$ python3 -q
>>> import numpy as np
>>> np.set_printoptions(precision=2, suppress=True, linewidth=100, floatmode="fixed")
>>> u = np.array([2, 0, -2, 1]) + 0.5
>>> m1 = np.outer(u, u) / (u @ u)
>>> m1
array([[ 0.57,  0.11, -0.34,  0.34],
       [ 0.11,  0.02, -0.07,  0.07],
       [-0.34, -0.07,  0.20, -0.20],
       [ 0.34,  0.07, -0.20,  0.20]])
>>> # rows and columns are dependent
>>> vec = np.array([-1, 1, 1, -1])
>>> np.sign((m1 @ vec).round(6))
array([-1.00, -1.00,  1.00, -1.00])
>>> np.einsum("ij,j->i", m1, vec)
array([-1.14, -0.23,  0.68, -0.68])
>>> m1 @ np.eye(4)[3]
array([ 0.34,  0.07, -0.20,  0.20])
>>> m1 @ np.ones(4)
array([ 0.68,  0.14, -0.41,  0.41])
>>> m1 @ vec
array([-1.14, -0.23,  0.68, -0.68])
>>> (m1 @ vec).argmax()
np.int64(2)
>>> m1 * vec
array([[-0.57,  0.11, -0.34, -0.34],
       [-0.11,  0.02, -0.07, -0.07],
       [ 0.34, -0.07,  0.20,  0.20],
       [-0.34,  0.07, -0.20, -0.20]])
>>> rng = np.random.default_rng(914554)
>>> other = m1 + rng.integers(-2, 3, (4, 1)) @ rng.integers(-2, 3, (1, 4))
>>> other
array([[ 2.57, -0.89, -1.34,  0.34],
       [ 2.11, -0.98, -1.07,  0.07],
       [-2.34,  0.93,  1.20, -0.20],
       [ 2.34, -0.93, -1.20,  0.20]])
>>> np.abs(other - m1).sum(axis=1)
array([4.00, 4.00, 4.00, 4.00])
>>> other - m1
array([[ 2.00, -1.00, -1.00,  0.00],
       [ 2.00, -1.00, -1.00,  0.00],
       [-2.00,  1.00,  1.00,  0.00],
       [ 2.00, -1.00, -1.00,  0.00]])
>>> other = np.array([[5]])
>>> Z = np.array([[2, 3, 3], [3, 3, 0], [2, -3, 0]])
>>> feats = np.block([[other, np.array([[-1, -3, -3]])], [np.zeros((3, 1)), Z]])
>>> feats
array([[ 5.00, -1.00, -3.00, -3.00],
       [ 0.00,  2.00,  3.00,  3.00],
       [ 0.00,  3.00,  3.00,  0.00],
       [ 0.00,  2.00, -3.00,  0.00]])
>>> other = feats[0, 0] * feats[1:] - np.outer(feats[1:, 0], feats[0])
>>> other
array([[  0.00,  10.00,  15.00,  15.00],
       [  0.00,  15.00,  15.00,   0.00],
       [  0.00,  10.00, -15.00,   0.00]])
>>> feats[:, 0] / feats[0, 0]
array([1.00, 0.00, 0.00, 0.00])
